% python3 -q
>>> import numpy as np
>>> np.set_printoptions(suppress=True, linewidth=100)
>>> K = np.load("arr.npy")
>>> print(K)
[[3 0 5 6 8]
 [8 0 6 1 4]
 [1 1 3 0 3]
 [2 6 7 3 8]
 [3 1 3 6 3]]
>>> Q = K.astype(float).copy()
>>> for j in range(5):
...     Q[:, j] -= Q[:, :j] @ (Q[:, :j].T @ Q[:, j])
...     Q[:, j] /= np.linalg.norm(Q[:, j])
... 
>>> print(np.round(Q.T @ Q, 1) + 0)
[[1. 0. 0. 0. 0.]
 [0. 1. 0. 0. 0.]
 [0. 0. 1. 0. 0.]
 [0. 0. 0. 1. 0.]
 [0. 0. 0. 0. 1.]]
>>> print(Q.round(1) + 0)
[[ 0.3 -0.1  0.8  0.3  0.3]
 [ 0.9 -0.2 -0.3 -0.3  0.1]
 [ 0.1  0.1  0.4 -0.4 -0.8]
 [ 0.2  1.   0.  -0.1  0.2]
 [ 0.3  0.1 -0.2  0.8 -0.5]]
>>> Y = Q / np.sqrt((Q ** 2).mean(axis=1, keepdims=True))
>>> print(np.linalg.matrix_rank(Y) == np.linalg.matrix_rank(Q))
True
>>> print(Y[2].round(1))
[ 0.2  0.3  1.  -0.9 -1.7]
>>> print(np.round(np.linalg.norm(Y, axis=1), 1))
[2.2 2.2 2.2 2.2 2.2]
>>> Q, V = np.linalg.qr(K[:, :4])[0], np.linalg.qr(K[:, 4:])[0]
>>> sigma = np.linalg.svd(Q.T @ V, compute_uv=False)
>>> print(np.round(np.degrees(np.arccos(sigma.clip(0, 1))), 1))
[4.8]
>>> print((sigma > 0.9).sum())
1
>>> print(sigma.round(1))
[1.]
>>> print(round(np.linalg.norm(Q @ Q.T - V @ V.T, 2), 1))
1.0
>>> mat = np.loadtxt("run0.csv", delimiter=",")
>>> print(mat)
[[  3.  -2.   0.   2.   3.   0.]
 [  2.  -3.   1.   2.   4.   3.]
 [  1.  -5.  -2.  -1.   3.   2.]
 [  2.  -7.  -4.   1.   1.   2.]
 [  4.  -8.  -6.   1.   4.   2.]
 [  1. -11.  -4.  -1.   4.   1.]
 [  4. -12.  -7.  -4.   1.  -1.]
 [  6. -10.  -9.  -3.   3.  -1.]
 [  3.  -7.  -6.   0.   1.  -2.]
 [  0. -10.  -8.  -3.   2.  -3.]
 [  3. -12.  -8.  -2.   3.  -5.]
 [  0. -11.  -8.  -5.   4.  -5.]
 [  3. -12. -10.  -5.   7.  -5.]
 [  0.  -9. -11.  -2.   8.  -7.]
 [ -1. -12.  -8.  -2.   5. -10.]
 [  0. -15.  -8.   1.   3.  -7.]
 [  1. -17. -11.   0.   4.  -4.]
 [ -2. -16. -12.   3.   2.  -1.]
 [  1. -19. -12.   6.  -1.   2.]
 [ -2. -20. -14.   3.  -4.   4.]
 [ -2. -22. -15.   0.  -1.   5.]
 [  1. -25. -15.  -2.   1.   8.]
 [ -1. -28. -14.  -2.  -2.  11.]
 [  2. -31. -15.   0.   0.  12.]
 [  3. -30. -14.   2.  -1.  14.]
 [  4. -33. -14.   5.  -2.  17.]
 [  2. -30. -11.   2.   1.  20.]
 [  3. -28.  -8.   2.   2.  22.]]
>>> cov = np.cov(mat, rowvar=False)
>>> print(np.argwhere(np.triu(np.abs(np.corrcoef(mat.T)) > 0.8, 1)))
[[1 2]]
>>> print(np.round(np.linalg.eigvalsh(cov)[::-1], 1))
[149.5  28.8   7.3   3.3   2.8   1.7]
>>> print(np.round(mat.std(axis=0), 1))
[2.  9.  4.4 2.7 2.7 8.2]
>>> print(np.round(np.corrcoef(mat.T), 1) + 0)
[[ 1.   0.1  0.3  0.   0.1  0.2]
 [ 0.1  1.   0.8 -0.3  0.6 -0.8]
 [ 0.3  0.8  1.  -0.1  0.5 -0.3]
 [ 0.  -0.3 -0.1  1.  -0.5  0.5]
 [ 0.1  0.6  0.5 -0.5  1.  -0.6]
 [ 0.2 -0.8 -0.3  0.5 -0.6  1. ]]
>>> print(np.round(np.polyfit(mat[:, 4], mat[:, 2], 1), 1))
[  0.8 -10.6]
